>>> import numpy as np
>>> import numpy.linalg as la
>>> np.set_printoptions(suppress=True, linewidth=100)
>>> W0 = np.load("sample1.npy")
>>> print(W0.round(2))
[[0.2  0.2  0.   0.   0.2  0.   0.2  0.2  0.  ]
 [0.33 0.33 0.   0.   0.   0.   0.   0.   0.33]
 [0.   0.17 0.17 0.17 0.   0.17 0.17 0.   0.17]
 [0.   0.   0.   1.   0.   0.   0.   0.   0.  ]
 [0.   0.25 0.25 0.   0.5  0.   0.   0.   0.  ]
 [0.2  0.   0.   0.2  0.   0.4  0.   0.   0.2 ]
 [0.   0.   0.   0.   0.25 0.25 0.5  0.   0.  ]
 [0.33 0.   0.   0.   0.   0.   0.33 0.33 0.  ]
 [0.   0.2  0.   0.   0.2  0.   0.2  0.2  0.2 ]]
>>> rng = np.random.default_rng(56)
>>> labels = rng.permutation(9)
>>> print(labels)
[0 6 2 4 8 1 3 7 5]
>>> Y = W0[labels][:, labels]
>>> print(np.round(np.trace(Y), 2))
3.63
>>> print(Y.round(2))
[[0.2  0.2  0.   0.2  0.   0.2  0.   0.2  0.  ]
 [0.   0.5  0.   0.25 0.   0.   0.   0.   0.25]
 [0.   0.17 0.17 0.   0.17 0.17 0.17 0.   0.17]
 [0.   0.   0.25 0.5  0.   0.25 0.   0.   0.  ]
 [0.   0.2  0.   0.2  0.2  0.2  0.   0.2  0.  ]
 [0.33 0.   0.   0.   0.33 0.33 0.   0.   0.  ]
 [0.   0.   0.   0.   0.   0.   1.   0.   0.  ]
 [0.33 0.33 0.   0.   0.   0.   0.   0.33 0.  ]
 [0.2  0.   0.   0.   0.2  0.   0.2  0.   0.4 ]]
>>> print(np.round(np.diag(Y), 2))
[0.2  0.5  0.17 0.5  0.2  0.33 1.   0.33 0.4 ]
>>> x = np.array([3, 0, 0, 3, 2, 0, 2, 1, 3])
>>> rhs = Y @ x
>>> b, lr = np.zeros(9), 1 / la.norm(Y, 2) ** 2
>>> for i in range(250):
...     b -= lr * Y.T @ (Y @ b - rhs)
...     if i % 50 == 0: print(i, round(la.norm(Y @ b - rhs), 2))
... 
0 1.16
50 0.09
100 0.05
150 0.04
200 0.03
>>> print(np.round(la.cond(Y), 2))
13.45
>>> print(b.round(2))
[ 2.96 -0.02 -0.07  2.94  1.86  0.16  2.    1.04  3.09]
